% python3 -q
>>> import numpy as np
>>> np.set_printoptions(suppress=True, linewidth=140)
>>> M = np.load("sample16.npy")
>>> M.round(2)
array([[0.67, 0.  , 0.  , 0.33],
       [0.  , 1.  , 0.  , 0.  ],
       [0.25, 0.25, 0.5 , 0.  ],
       [0.  , 0.33, 0.33, 0.33]])
>>> # row-stochastic, so 1 is an eigenvalue
>>> round(float(np.linalg.det(M[::-1])), 2)
0.14
>>> round(np.linalg.eigvals(M).sum().real, 2)
np.float64(2.5)
>>> round(np.linalg.det(M.T), 2)
np.float64(0.14)
>>> round(float(np.einsum("ij,ji->", M, M)), 2)
1.81
>>> rng = np.random.default_rng(3493)
>>> labels = rng.permutation(4)
>>> labels
array([0, 2, 3, 1])
>>> out = M[labels][:, labels]
>>> out.round(2)
array([[0.67, 0.  , 0.33, 0.  ],
       [0.25, 0.5 , 0.  , 0.25],
       [0.  , 0.33, 0.33, 0.33],
       [0.  , 0.  , 0.  , 1.  ]])
>>> np.trace(out)
np.float64(2.5)
>>> np.round(np.sort(np.abs(np.linalg.eigvals(out))), 2)
array([0.41, 0.41, 0.83, 1.  ])
>>> np.round(np.linalg.det(out), 2), np.round(np.linalg.det(M[labels]), 2)
(np.float64(0.14), np.float64(0.14))
>>> np.round(np.diag(out), 2)
array([0.67, 0.5 , 0.33, 1.  ])
>>> labels = rng.permutation(4)
>>> out = M[:, labels] * rng.choice([-1, 1], 4)
>>> out.round(2)
array([[ 0.  , -0.33, -0.67,  0.  ],
       [ 1.  , -0.  , -0.  ,  0.  ],
       [ 0.25, -0.  , -0.25,  0.5 ],
       [ 0.33, -0.33, -0.  ,  0.33]])
>>> Uu, _, vt = np.linalg.svd(M.T @ out)
>>> np.round(np.linalg.lstsq(M, out)[0], 2) + 0
array([[ 0.,  0., -1.,  0.],
       [ 1.,  0.,  0.,  0.],
       [ 0.,  0.,  0.,  1.],
       [ 0., -1.,  0.,  0.]])
>>> labels
array([1, 3, 0, 2])
>>> out = M + rng.integers(-2, 3, (4, 3)) @ rng.integers(-2, 3, (3, 4))
>>> out.round(2)
array([[-5.33, 10.  , -1.  ,  5.33],
       [ 2.  , -5.  ,  0.  ,  0.  ],
       [-0.75,  4.25,  2.5 , -1.  ],
       [ 4.  ,  0.33, -5.67, -5.67]])
>>> np.abs(out - M).sum(axis=1)
array([22.,  8.,  8., 16.])
>>> np.round(np.linalg.svd(out - M, compute_uv=False), 2) + 0
array([14.96,  8.58,  3.8 ,  0.  ])
>>> out = np.array([[1, -1], [3, 0], [1, 1], [3, -3]])
>>> Z = np.array([[-2, 2, 2, -1], [-2, 2, 1, 2]])
>>> feats = out @ Z + 0.05 * rng.normal(size=(4, 4))
>>> feats.round(2) + 0
array([[ 0.03,  0.  ,  1.02, -2.92],
       [-6.  ,  5.98,  5.97, -3.07],
       [-4.08,  3.95,  3.06,  0.97],
       [-0.01, -0.06,  3.05, -9.04]])
>>> labels = rng.permutation(4)
>>> labels
array([2, 3, 1, 0])
>>> out = feats[labels][:, labels]
>>> round(float(np.trace(out)), 2)
0.03
>>> round(np.linalg.det(2 * feats), 2), round(float(np.linalg.det(feats)), 2)
(np.float64(-9.8), -0.61)
>>> round(float(np.linalg.det(feats[::-1])), 2)
-0.61
>>> np.round(np.kron(np.eye(2, dtype=int), feats), 2) + 0
array([[ 0.03,  0.  ,  1.02, -2.92,  0.  ,  0.  ,  0.  ,  0.  ],
       [-6.  ,  5.98,  5.97, -3.07,  0.  ,  0.  ,  0.  ,  0.  ],
       [-4.08,  3.95,  3.06,  0.97,  0.  ,  0.  ,  0.  ,  0.  ],
       [-0.01, -0.06,  3.05, -9.04,  0.  ,  0.  ,  0.  ,  0.  ],
       [ 0.  ,  0.  ,  0.  ,  0.  ,  0.03,  0.  ,  1.02, -2.92],
       [ 0.  ,  0.  ,  0.  ,  0.  , -6.  ,  5.98,  5.97, -3.07],
       [ 0.  ,  0.  ,  0.  ,  0.  , -4.08,  3.95,  3.06,  0.97],
       [ 0.  ,  0.  ,  0.  ,  0.  , -0.01, -0.06,  3.05, -9.04]])
